% ipython --no-banner

In [1]: import numpy as np

In [2]: np.set_printoptions(suppress=True, linewidth=100)

In [3]: rnd = lambda a: np.round(a, 1) + 0

In [4]: arr = np.load("out1.npy")

In [5]: arr
Out[5]: 
array([[12,  0,  0],
       [13,  0,  0],
       [12,  0,  0],
       [11,  0,  0],
       [ 0, 20, 35],
       [ 5,  8,  5],
       [ 9,  0,  0],
       [10,  0,  0],
       [ 2, 14, 20],
       [ 4, 10, 10],
       [ 0, 24, 45],
       [ 1, 16, 25]])

In [6]: C2 = arr.T @ arr

In [7]: np.allclose(C2, C2.T)
Out[7]: True

In [8]: rnd(np.linalg.eigvalsh(C2)[::-1])
Out[8]: array([5956.8,  801.1,   39. ])

In [9]: rnd(np.linalg.svd(arr, compute_uv=False) ** 2)
Out[9]: array([5956.8,  801.1,   39. ])

In [10]: np.trace(C2), (arr ** 2).sum()
Out[10]: (np.int64(6797), np.int64(6797))

In [11]: M2 = np.c_[arr[:, :1] @ np.array([[-2]]), np.array([-1, -1, 2, 2, 1, -1, -3, 0, -3, -2, 3, -1])]

In [12]: M2
Out[12]: 
array([[-24,  -1],
       [-26,  -1],
       [-24,   2],
       [-22,   2],
       [  0,   1],
       [-10,  -1],
       [-18,  -3],
       [-20,   0],
       [ -4,  -3],
       [ -8,  -2],
       [  0,   3],
       [ -2,  -1]])

In [13]: rnd(np.linalg.norm(M2 - arr @ np.linalg.lstsq(arr, M2)[0], axis=0))
Out[13]: array([0. , 5.3])

In [14]: rnd(np.linalg.lstsq(arr, M2[:, 0])[0])
Out[14]: array([-2.,  0.,  0.])

In [15]: rnd(np.linalg.norm(np.linalg.qr(arr)[0].T @ M2, axis=0) ** 2 / ((M2 ** 2).sum(axis=0) + 1e-12))
Out[15]: array([1. , 0.4])

In [16]: np.linalg.matrix_rank(M2)
Out[16]: np.int64(2)

In [17]: hat = arr @ np.linalg.solve(arr.T @ arr, arr.T)

In [18]: np.allclose(hat @ hat, hat)
Out[18]: True

In [19]: rnd(np.diag(hat))
Out[19]: array([0.2, 0.2, 0.2, 0.2, 0.3, 0.5, 0.1, 0.1, 0.2, 0.3, 0.6, 0.2])

In [20]: rnd(np.linalg.eigvalsh(hat))
Out[20]: array([0., 0., 0., 0., 0., 0., 0., 0., 0., 1., 1., 1.])

In [21]: rnd(hat @ arr[:, 0])
Out[21]: array([12., 13., 12., 11.,  0.,  5.,  9., 10.,  2.,  4.,  0.,  1.])

In [22]: np.linalg.matrix_rank(np.eye(12) - hat)
Out[22]: np.int64(9)

In [23]: mat = np.array([[0, 0, 0],
    ...:     [0, 0, 0],
    ...:     [9, 0, 11],
    ...:     [0, 0, 0],
    ...:     [0, 0, 0],
    ...:     [0, 0, 0],
    ...:     [0, 3, 0],
    ...:     [19, 6, 17],
    ...:     [9, 42, 0],
    ...:     [33, 0, 35],
    ...:     [3, 0, 5],
    ...:     [0, 0, 0],
    ...:     [7, 0, 5],
    ...:     [0, 0, 0],
    ...:     [9, 42, 0]])

In [24]: # rows 0 and 1 are equal

In [25]: np.linalg.matrix_rank(mat, rtol=0.1)
Out[25]: np.int64(2)

In [26]: rnd(np.linalg.norm(mat, 2) / np.linalg.norm(mat))
Out[26]: np.float64(0.8)

In [27]: rnd(np.abs(np.linalg.svd(mat)[2][-1]))
Out[27]: array([0.7, 0.2, 0.7])

In [28]: J = np.load("sample6.npy")

In [29]: J
Out[29]: 
array([[4., 1.],
       [1., 4.]])

In [30]: # equal to its transpose

In [31]: f = np.array([2, 2])

In [32]: np.array([np.convolve(row, f, "same") for row in J])
Out[32]: 
array([[ 8., 10.],
       [ 2., 10.]])

In [33]: np.polyval(f, J[1])
Out[33]: array([ 4., 10.])

In [34]: np.correlate(J[1], J[0], "full")
Out[34]: array([ 1.,  8., 16.])

In [35]: O = J.astype(float).copy()

In [36]: for j in range(2):
    ...:     O[:, j] -= O[:, :j] @ (O[:, :j].T @ O[:, j])
    ...:     O[:, j] /= np.linalg.norm(O[:, j])
    ...: 

In [37]: rnd(O.T @ J)
Out[37]: 
array([[4.1, 1.9],
       [0. , 3.6]])

In [38]: rnd(O.T @ O)
Out[38]: 
array([[1., 0.],
       [0., 1.]])

In [39]: vec = np.array([3, 2])

In [40]: y = J @ vec

In [41]: y
Out[41]: array([14., 11.])

In [42]: rnd(np.linalg.solve(J.T, J[1]))
Out[42]: array([0., 1.])

In [43]: rnd(np.linalg.solve(J, y + J[:, 1]))
Out[43]: array([3., 3.])

In [44]: W1 = np.array([[0, 1, 0, 2, -1, 1], [-2, -2, 2, 1, 0, -1], [0, -2, -1, -2, -1, 0]])

In [45]: beta = np.array([2, 1, 2, 2, 0, 0])

In [46]: hid = np.maximum(arr @ W1 + beta, 0)

In [47]: np.linalg.matrix_rank(hid)
Out[47]: np.int64(4)

In [48]: (hid > 0).astype(int)
Out[48]: 
array([[1, 1, 1, 1, 0, 1],
       [1, 1, 1, 1, 0, 1],
       [1, 1, 1, 1, 0, 1],
       [1, 1, 1, 1, 0, 1],
       [0, 0, 1, 0, 0, 0],
       [0, 0, 1, 1, 0, 0],
       [1, 1, 1, 1, 0, 1],
       [1, 1, 1, 1, 0, 1],
       [0, 0, 1, 0, 0, 0],
       [0, 0, 1, 0, 0, 0],
       [0, 0, 1, 0, 0, 0],
       [0, 0, 1, 0, 0, 0]])

In [49]: cent = np.array([[3, -3], [-4, 4], [1, -4], [2, 3], [-4, 2], [1, -3]])

In [50]: W1 @ cent
Out[50]: 
array([[  5,   5],
       [  5,  -4],
       [  7, -12]])

In [51]: data = np.load("arr.npy")

In [52]: data
Out[52]: 
array([[-3, -2, -1,  0],
       [ 1,  2,  3,  4],
       [ 5,  6,  7,  8]])

In [53]: # rank 2

In [54]: U, sigma, vt = np.linalg.svd(data)

In [55]: evecs = vt[:(sigma > 1e-8).sum()]

In [56]: rng = np.random.default_rng(5268)

In [57]: vec = data[1] + 5 * data[0] + rng.integers(2) * np.eye(4)[1]

In [58]: vec
Out[58]: array([-14.,  -7.,  -2.,   4.])

In [59]: rnd(np.linalg.norm(vec - evecs.T @ evecs @ vec))
Out[59]: np.float64(0.8)

In [60]: np.linalg.matrix_rank(np.vstack([data, vec]))
Out[60]: np.int64(3)

In [61]: rnd(np.diag(evecs.T @ evecs))
Out[61]: array([0.7, 0.3, 0.3, 0.7])

In [62]: C2 = data.T @ data

In [63]: np.diag(C2)
Out[63]: array([35, 44, 59, 80])

In [64]: C2
Out[64]: 
array([[35, 38, 41, 44],
       [38, 44, 50, 56],
       [41, 50, 59, 68],
       [44, 56, 68, 80]])

In [65]: rnd(np.linalg.norm(data, 2) / np.linalg.norm(data))
Out[65]: np.float64(1.0)

In [66]: np.linalg.matrix_rank(data, rtol=0.1)
Out[66]: np.int64(2)

In [67]: np.argsort(-np.linalg.norm(data, axis=0).round(6), kind="stable")[:3]
Out[67]: array([3, 2, 1])

In [68]: f = np.array([0, 0])

In [69]: np.correlate(data[2], data[1], "full")
Out[69]: array([20, 39, 56, 70, 44, 23,  8])

In [70]: U, sigma, vt = np.linalg.svd(data)

In [71]: np.argmax(sigma[:-1] / (sigma[1:] + 1e-6)) + 1
Out[71]: np.int64(2)

In [72]: M2 = U[:, :2] @ np.diag(sigma[:2]) @ vt[:2]

In [73]: rnd(np.abs(data - M2).max())
Out[73]: np.float64(0.0)

In [74]: rnd(np.linalg.norm(data - M2, 2)), rnd(sigma[2])
Out[74]: (np.float64(0.0), np.float64(0.0))

In [75]: np.linalg.matrix_rank(data, rtol=0.05)
Out[75]: np.int64(2)

In [76]: np.linalg.matrix_rank(M2)
Out[76]: np.int64(2)

In [77]: F = np.load("mat.npy")

In [78]: F
Out[78]: 
array([[1, 2],
       [1, 1]])

In [79]: rnd(np.poly(F))
Out[79]: array([ 1., -2., -1.])

In [80]: rnd(np.linalg.det(2 * F)), rnd(np.linalg.det(F))
Out[80]: (np.float64(-4.0), np.float64(-1.0))

In [81]: np.kron(np.eye(2, dtype=int), F)
Out[81]: 
array([[1, 2, 0, 0],
       [1, 1, 0, 0],
       [0, 0, 1, 2],
       [0, 0, 1, 1]])

In [82]: np.einsum("ii->", F)
Out[82]: np.int64(2)

In [83]: rnd(np.linalg.det(F.T))
Out[83]: np.float64(-1.0)

In [84]: rnd(np.linalg.eigvals(F))
Out[84]: array([ 2.4, -0.4])

In [85]: F @ F
Out[85]: 
array([[3, 4],
       [2, 3]])

In [86]: np.allclose(F, F.T)
Out[86]: False

In [87]: np.allclose(F @ F.T, F.T @ F)
Out[87]: False

In [88]: (F + F.T) / 2
Out[88]: 
array([[1. , 1.5],
       [1.5, 1. ]])

In [89]: rnd(np.sort(np.abs(np.linalg.eigvals(F))))
Out[89]: array([0.4, 2.4])

In [90]: np.linalg.matrix_power(F, 2)
Out[90]: 
array([[3, 4],
       [2, 3]])

In [91]: np.trace(F)
Out[91]: np.int64(2)

In [92]: rnd(np.abs(np.linalg.eigvals(F)).max())
Out[92]: np.float64(2.4)
